% python3 -q
>>> import numpy as np
>>> np.set_printoptions(precision=2, suppress=True, linewidth=140)
>>> def tidy(a):
...     return np.round(a, 2) + 0
... 
>>> W0 = np.load("sample14.npy")
>>> W0
array([[1, 2, 2, 1, 0, 0],
       [0, 1, 2, 2, 1, 0],
       [0, 0, 1, 2, 2, 1],
       [1, 0, 0, 1, 2, 2],
       [2, 1, 0, 0, 1, 2],
       [2, 2, 1, 0, 0, 1]])
>>> # rank 3
>>> U, sigma, Vt = np.linalg.svd(W0)
>>> np.argmax(sigma[:-1] / (sigma[1:] + 1e-6)) + 1
np.int64(3)
>>> M2 = U[:, :3] @ np.diag(sigma[:3]) @ Vt[:3]
>>> tidy(np.abs(W0 - M2).max())
np.float64(0.0)
>>> np.linalg.matrix_rank(W0, rtol=0.05)
np.int64(3)
>>> tidy(M2)
array([[1., 2., 2., 1., 0., 0.],
       [0., 1., 2., 2., 1., 0.],
       [0., 0., 1., 2., 2., 1.],
       [1., 0., 0., 1., 2., 2.],
       [2., 1., 0., 0., 1., 2.],
       [2., 2., 1., 0., 0., 1.]])
>>> np.linalg.matrix_rank(M2)
np.int64(3)
>>> theta = np.radians(30)
>>> r_ = np.eye(6)
>>> r_[2, 2] = r_[5, 5] = np.cos(theta)
>>> r_[2, 5], r_[5, 2] = -np.sin(theta), np.sin(theta)
>>> tidy(r_)
array([[ 1.  ,  0.  ,  0.  ,  0.  ,  0.  ,  0.  ],
       [ 0.  ,  1.  ,  0.  ,  0.  ,  0.  ,  0.  ],
       [ 0.  ,  0.  ,  0.87,  0.  ,  0.  , -0.5 ],
       [ 0.  ,  0.  ,  0.  ,  1.  ,  0.  ,  0.  ],
       [ 0.  ,  0.  ,  0.  ,  0.  ,  1.  ,  0.  ],
       [ 0.  ,  0.  ,  0.5 ,  0.  ,  0.  ,  0.87]])
>>> M2 = W0 @ r_.T
>>> tidy(np.linalg.det(r_)), tidy(np.trace(r_))
(np.float64(1.0), np.float64(5.73))
>>> r0, g = r_[1], r_[3]
>>> r0 @ r0
np.float64(1.0)
>>> p = (r0 @ g) / (r0 @ r0) * r0
>>> np.linalg.matrix_rank(np.outer(r0, g))
np.int64(1)
>>> rk = np.linalg.matrix_rank(W0)
>>> rk
np.int64(3)
>>> N = np.linalg.svd(W0)[2][rk:].T
>>> np.allclose(W0 @ N, 0)
True
>>> tidy(N @ N.T)
array([[ 0.5 , -0.33,  0.  ,  0.17,  0.  , -0.33],
       [-0.33,  0.5 , -0.33,  0.  ,  0.17,  0.  ],
       [ 0.  , -0.33,  0.5 , -0.33,  0.  ,  0.17],
       [ 0.17,  0.  , -0.33,  0.5 , -0.33,  0.  ],
       [ 0.  ,  0.17,  0.  , -0.33,  0.5 , -0.33],
       [-0.33,  0.  ,  0.17,  0.  , -0.33,  0.5 ]])
>>> [int(np.linalg.matrix_rank(W0[:i])) for i in range(1, len(W0) + 1)]
[1, 2, 3, 3, 3, 3]
>>> [int(np.linalg.matrix_rank(np.delete(W0, i, axis=0))) for i in range(6)]
[3, 3, 3, 3, 3, 3]
>>> N.shape
(6, 3)
>>> data = np.load("block6.npy")
>>> data
array([[5., 1., 1., 1., 1., 1., 1.],
       [1., 5., 1., 1., 1., 1., 1.],
       [1., 1., 5., 1., 1., 1., 1.],
       [1., 1., 1., 5., 1., 1., 1.],
       [1., 1., 1., 1., 5., 1., 1.],
       [1., 1., 1., 1., 1., 5., 1.],
       [1., 1., 1., 1., 1., 1., 5.]])
>>> T = np.stack([data, -3 * data, data[::-1]])
>>> T.sum(axis=0)
array([[-9., -1., -1., -1., -1., -1.,  3.],
       [-1., -9., -1., -1., -1.,  3., -1.],
       [-1., -1., -9., -1.,  3., -1., -1.],
       [-1., -1., -1., -5., -1., -1., -1.],
       [-1., -1.,  3., -1., -9., -1., -1.],
       [-1.,  3., -1., -1., -1., -9., -1.],
       [ 3., -1., -1., -1., -1., -1., -9.]])
>>> np.linalg.matrix_rank(T)
array([7, 7, 7])
